$ python3 -q
>>> import numpy as np
>>> np.set_printoptions(precision=1, suppress=True, linewidth=100, sign=" ")
>>> X = np.load("data.npy")
>>> print(X)
[[ 0  0 -2]
 [ 0  0  0]
 [ 0  2  0]]
>>> Uu, sig, VT = np.linalg.svd(X)
>>> evecs = VT[:(sig > 1e-8).sum()]
>>> rng = np.random.default_rng(357)
>>> x = X[0] + -2 * X[1] + rng.integers(2) * np.eye(3)[0]
>>> print(x)
[ 1.  0. -2.]
>>> print(np.diag(evecs.T @ evecs))
[ 0.  1.  1.]
>>> print(np.linalg.matrix_rank(np.vstack([X, x])))
3
>>> proj = np.triu(np.array([[-2, -2, 1], [2, -2, 1], [-1, 2, 2]]), 1) + np.eye(3)
>>> M2 = proj @ X @ np.linalg.inv(proj)
>>> print(round(np.linalg.det(M2), 1))
0.0
>>> print(np.linalg.matrix_rank(M2))
2
>>> print(proj @ X - X @ proj)
[[ 0.  2.  0.]
 [ 0.  2.  0.]
 [ 0.  0. -2.]]
>>> Uu, sig, VT = np.linalg.svd(X)
>>> print(np.argmax(sig[:-1] / (sig[1:] + 1e-6)) + 1)
2
>>> print(sig)
[ 2.  2. -0.]
>>> M2 = Uu[:, :2] @ np.diag(sig[:2]) @ VT[:2]
>>> print(round(np.linalg.norm(X - M2) / np.linalg.norm(X), 1))
0.0
>>> print(np.abs(X - M2).max())
0.0
>>> print(M2)
[[ 0.  0. -2.]
 [ 0.  0.  0.]
 [ 0.  2.  0.]]
>>> print(np.round(np.linalg.norm(X - M2, 2), 1), sig[2])
0.0 -0.0
>>> print(np.linalg.norm(X, axis=0))
[ 0.  2.  2.]
>>> print(X.T @ X)
[[ 0  0  0]
 [ 0  4  0]
 [ 0  0  4]]
>>> print(X[:, 2] @ X[:, 0])
0
>>> E = np.diag(np.array([-2, 0, 2, -1, 0, 1]))
>>> print(E)
[[-2  0  0  0  0  0]
 [ 0  0  0  0  0  0]
 [ 0  0  2  0  0  0]
 [ 0  0  0 -1  0  0]
 [ 0  0  0  0  0  0]
 [ 0  0  0  0  0  1]]
>>> print([round(float(x), 1) for x in np.linalg.svd(E, compute_uv=False)[:3]])
[2.0, 2.0, 1.0]
>>> print(np.linalg.matrix_rank(E, rtol=0.1))
4
>>> print(np.linalg.cond(E) > 100)
True
>>> ev, evecs = np.linalg.eigh(E)
>>> x = np.array([7, 6, 5, 2, 1, 5])
>>> print(evecs * np.maximum(ev, 0) @ evecs.T)
[[ 0.  0.  0.  0.  0.  0.]
 [ 0.  0.  0.  0.  0.  0.]
 [ 0.  0.  2.  0.  0.  0.]
 [ 0.  0.  0.  0.  0.  0.]
 [ 0.  0.  0.  0.  0.  0.]
 [ 0.  0.  0.  0.  0.  1.]]
>>> print(x @ E @ x)
-27
>>> print(np.linalg.eigvalsh(E[1:, 1:]))
[-1.  0.  0.  1.  2.]
